>>> import numpy as np
>>> from numpy import linalg as LA
>>> np.set_printoptions(suppress=True, linewidth=160)
>>> def rnd(a):
...     return np.round(a, 2) + 0
... 
>>> data = np.load("x.npy")
>>> rnd(data)
array([[-0.18, -0.3 ,  0.47,  0.06,  0.12, -0.06, -0.08,  0.  , -0.25, -0.75],
       [-0.18, -0.39,  0.11, -0.11,  0.04, -0.32, -0.03,  0.77,  0.18,  0.24],
       [-0.37,  0.35, -0.35, -0.06,  0.43,  0.02,  0.51,  0.19,  0.17, -0.32],
       [ 0.74,  0.38,  0.16, -0.09,  0.16,  0.08, -0.12,  0.39,  0.14, -0.25],
       [-0.14,  0.54,  0.2 ,  0.05, -0.51, -0.58,  0.12,  0.06, -0.18, -0.05],
       [ 0.23, -0.24, -0.01,  0.01,  0.06, -0.54,  0.14, -0.39,  0.63, -0.14],
       [-0.28,  0.13,  0.26, -0.64, -0.3 ,  0.33, -0.13, -0.06,  0.45, -0.08],
       [ 0.  ,  0.  , -0.52, -0.49,  0.11, -0.33, -0.5 , -0.05, -0.26, -0.19],
       [-0.32,  0.33,  0.12,  0.42,  0.31, -0.05, -0.63, -0.03,  0.3 ,  0.08],
       [ 0.  ,  0.13,  0.47, -0.38,  0.56, -0.19,  0.14, -0.23, -0.25,  0.38]])
>>> O, evecs = LA.qr(data[:, :4])[0], LA.qr(data[:, 4:])[0]
>>> s = LA.svd(O.T @ evecs, compute_uv=False)
>>> rnd(s)
array([0., 0., 0., 0.])
>>> rnd(np.degrees(np.arccos(s.clip(0, 1))))
array([90., 90., 90., 90.])
>>> f = np.array([-1, 2, -2, -1, 1, 2, 0, 1, -1, -1])
>>> B = data + np.outer(f, np.eye(10)[8])
>>> rnd(LA.det(B) / LA.det(data)), rnd(1 + LA.solve(data, f)[8])
(np.float64(1.88), np.float64(1.88))
>>> x = np.array([1, 1, 1, 1, 1, 1, 3, 0, 0, 1])
>>> rnd(np.abs(LA.eigvals(data)))
array([1., 1., 1., 1., 1., 1., 1., 1., 1., 1.])
>>> rnd(LA.det(data))
np.float64(-1.0)
>>> [p for p in range(1, 25) if np.allclose(LA.matrix_power(data, p), np.eye(10))]
[]
>>> B = np.array([[0, 1, 2, 1, 1, 0, 0, 2, 0, 2, 0, 2],
...     [0, 1, 2, 2, 2, 2, 2, 1, 2, 2, 0, 1],
...     [2, 1, 1, 0, 1, 1, 1, 1, 2, 1, 0, 0],
...     [1, 2, 0, 2, 2, 1, 1, 2, 1, 1, 0, 1],
...     [2, 1, 2, 0, 2, 0, 1, 2, 0, 2, 1, 1],
...     [1, 2, 0, 0, 0, 0, 2, 1, 0, 0, 2, 0],
...     [1, 0, 1, 1, 2, 2, 0, 1, 0, 2, 2, 2],
...     [1, 0, 2, 1, 1, 2, 1, 2, 0, 2, 1, 1],
...     [2, 2, 0, 0, 2, 1, 0, 1, 0, 0, 0, 1],
...     [2, 1, 2, 2, 1, 0, 0, 1, 1, 2, 2, 2],
...     [2, 2, 2, 2, 0, 0, 2, 2, 0, 2, 0, 0],
...     [2, 2, 1, 2, 0, 1, 2, 1, 1, 0, 2, 1]])
>>> B[-1] = B[0]
>>> K = B + 0.3 * np.eye(12)
>>> K
array([[0.3, 1. , 2. , 1. , 1. , 0. , 0. , 2. , 0. , 2. , 0. , 2. ],
       [0. , 1.3, 2. , 2. , 2. , 2. , 2. , 1. , 2. , 2. , 0. , 1. ],
       [2. , 1. , 1.3, 0. , 1. , 1. , 1. , 1. , 2. , 1. , 0. , 0. ],
       [1. , 2. , 0. , 2.3, 2. , 1. , 1. , 2. , 1. , 1. , 0. , 1. ],
       [2. , 1. , 2. , 0. , 2.3, 0. , 1. , 2. , 0. , 2. , 1. , 1. ],
       [1. , 2. , 0. , 0. , 0. , 0.3, 2. , 1. , 0. , 0. , 2. , 0. ],
       [1. , 0. , 1. , 1. , 2. , 2. , 0.3, 1. , 0. , 2. , 2. , 2. ],
       [1. , 0. , 2. , 1. , 1. , 2. , 1. , 2.3, 0. , 2. , 1. , 1. ],
       [2. , 2. , 0. , 0. , 2. , 1. , 0. , 1. , 0.3, 0. , 0. , 1. ],
       [2. , 1. , 2. , 2. , 1. , 0. , 0. , 1. , 1. , 2.3, 2. , 2. ],
       [2. , 2. , 2. , 2. , 0. , 0. , 2. , 2. , 0. , 2. , 0.3, 0. ],
       [0. , 1. , 2. , 1. , 1. , 0. , 0. , 2. , 0. , 2. , 0. , 2.3]])
>>> x = np.array([9, 8, 4, 7, 4, 2, 9, 9, 7, 4, 3, 1])
>>> y = K @ x
>>> y
array([ 57.7,  94.4,  73.2,  90.1,  82.2,  58.6,  59.7,  73.7,  56.1,  85.2, 100.9,  55.3])
>>> print(rnd(LA.solve(K, 2 * y)))
[18. 16.  8. 14.  8.  4. 18. 18. 14.  8.  6.  2.]
>>> t3 = np.stack([K, -1 * K, K[::-1]])
>>> (t3 @ K.T).shape
(3, 12, 12)
>>> rnd(LA.det(t3))
array([-813.62, -813.62, -813.62])
>>> rnd(np.einsum("bij,cij->bc", t3, t3))
array([[ 269.28, -269.28,  191.  ],
       [-269.28,  269.28, -191.  ],
       [ 191.  , -191.  ,  269.28]])
>>> print(rnd(LA.norm(t3, axis=(1, 2))))
[16.41 16.41 16.41]
>>> (K + K.T) / 2
array([[0.3, 0.5, 2. , 1. , 1.5, 0.5, 0.5, 1.5, 1. , 2. , 1. , 1. ],
       [0.5, 1.3, 1.5, 2. , 1.5, 2. , 1. , 0.5, 2. , 1.5, 1. , 1. ],
       [2. , 1.5, 1.3, 0. , 1.5, 0.5, 1. , 1.5, 1. , 1.5, 1. , 1. ],
       [1. , 2. , 0. , 2.3, 1. , 0.5, 1. , 1.5, 0.5, 1.5, 1. , 1. ],
       [1.5, 1.5, 1.5, 1. , 2.3, 0. , 1.5, 1.5, 1. , 1.5, 0.5, 1. ],
       [0.5, 2. , 0.5, 0.5, 0. , 0.3, 2. , 1.5, 0.5, 0. , 1. , 0. ],
       [0.5, 1. , 1. , 1. , 1.5, 2. , 0.3, 1. , 0. , 1. , 2. , 1. ],
       [1.5, 0.5, 1.5, 1.5, 1.5, 1.5, 1. , 2.3, 0.5, 1.5, 1.5, 1.5],
       [1. , 2. , 1. , 0.5, 1. , 0.5, 0. , 0.5, 0.3, 0.5, 0. , 0.5],
       [2. , 1.5, 1.5, 1.5, 1.5, 0. , 1. , 1.5, 0.5, 2.3, 2. , 2. ],
       [1. , 1. , 1. , 1. , 0.5, 1. , 2. , 1.5, 0. , 2. , 0.3, 0. ],
       [1. , 1. , 1. , 1. , 1. , 0. , 1. , 1.5, 0.5, 2. , 0. , 2.3]])
>>> (K - K.T) / 2
array([[ 0. ,  0.5,  0. ,  0. , -0.5, -0.5, -0.5,  0.5, -1. ,  0. , -1. ,  1. ],
       [-0.5,  0. ,  0.5,  0. ,  0.5,  0. ,  1. ,  0.5,  0. ,  0.5, -1. ,  0. ],
       [ 0. , -0.5,  0. ,  0. , -0.5,  0.5,  0. , -0.5,  1. , -0.5, -1. , -1. ],
       [ 0. ,  0. ,  0. ,  0. ,  1. ,  0.5,  0. ,  0.5,  0.5, -0.5, -1. ,  0. ],
       [ 0.5, -0.5,  0.5, -1. ,  0. ,  0. , -0.5,  0.5, -1. ,  0.5,  0.5,  0. ],
       [ 0.5,  0. , -0.5, -0.5,  0. ,  0. ,  0. , -0.5, -0.5,  0. ,  1. ,  0. ],
       [ 0.5, -1. ,  0. ,  0. ,  0.5,  0. ,  0. ,  0. ,  0. ,  1. ,  0. ,  1. ],
       [-0.5, -0.5,  0.5, -0.5, -0.5,  0.5,  0. ,  0. , -0.5,  0.5, -0.5, -0.5],
       [ 1. ,  0. , -1. , -0.5,  1. ,  0.5,  0. ,  0.5,  0. , -0.5,  0. ,  0.5],
       [ 0. , -0.5,  0.5,  0.5, -0.5,  0. , -1. , -0.5,  0.5,  0. ,  0. ,  0. ],
       [ 1. ,  1. ,  1. ,  1. , -0.5, -1. ,  0. ,  0.5,  0. ,  0. ,  0. ,  0. ],
       [-1. ,  0. ,  1. ,  0. ,  0. ,  0. , -1. ,  0.5, -0.5,  0. ,  0. ,  0. ]])
>>> rnd(np.sort(np.abs(LA.eigvals(K))))
array([ 0.3 ,  0.87,  0.88,  0.88,  1.62,  1.62,  2.44,  2.44,  2.45,  2.8 ,  2.8 , 13.35])
>>> B = data / np.sqrt((data ** 2).mean(axis=1, keepdims=True))
>>> rnd(LA.norm(B, axis=1))
array([3.16, 3.16, 3.16, 3.16, 3.16, 3.16, 3.16, 3.16, 3.16, 3.16])
>>> LA.matrix_rank(B) == LA.matrix_rank(data)
np.True_
>>> rnd(B[8])
array([-1.02,  1.04,  0.39,  1.32,  0.99, -0.15, -2.  , -0.08,  0.96,  0.25])
>>> f = np.array([1, 0, 2, 1, 3, 3, 0, 3, 2, 3, 2, 1])
>>> B = K + np.outer(f, np.eye(12)[7])
>>> B
array([[0.3, 1. , 2. , 1. , 1. , 0. , 0. , 3. , 0. , 2. , 0. , 2. ],
       [0. , 1.3, 2. , 2. , 2. , 2. , 2. , 1. , 2. , 2. , 0. , 1. ],
       [2. , 1. , 1.3, 0. , 1. , 1. , 1. , 3. , 2. , 1. , 0. , 0. ],
       [1. , 2. , 0. , 2.3, 2. , 1. , 1. , 3. , 1. , 1. , 0. , 1. ],
       [2. , 1. , 2. , 0. , 2.3, 0. , 1. , 5. , 0. , 2. , 1. , 1. ],
       [1. , 2. , 0. , 0. , 0. , 0.3, 2. , 4. , 0. , 0. , 2. , 0. ],
       [1. , 0. , 1. , 1. , 2. , 2. , 0.3, 1. , 0. , 2. , 2. , 2. ],
       [1. , 0. , 2. , 1. , 1. , 2. , 1. , 5.3, 0. , 2. , 1. , 1. ],
       [2. , 2. , 0. , 0. , 2. , 1. , 0. , 3. , 0.3, 0. , 0. , 1. ],
       [2. , 1. , 2. , 2. , 1. , 0. , 0. , 4. , 1. , 2.3, 2. , 2. ],
       [2. , 2. , 2. , 2. , 0. , 0. , 2. , 4. , 0. , 2. , 0.3, 0. ],
       [0. , 1. , 2. , 1. , 1. , 0. , 0. , 3. , 0. , 2. , 0. , 2.3]])
>>> LA.matrix_rank(B - K)
np.int64(1)
>>> rnd(LA.det(B) / LA.det(K)), rnd(1 + LA.solve(K, f)[7])
(np.float64(2.53), np.float64(2.53))
>>> print(LA.matrix_rank(LA.inv(B) - LA.inv(K), tol=1e-8))
1
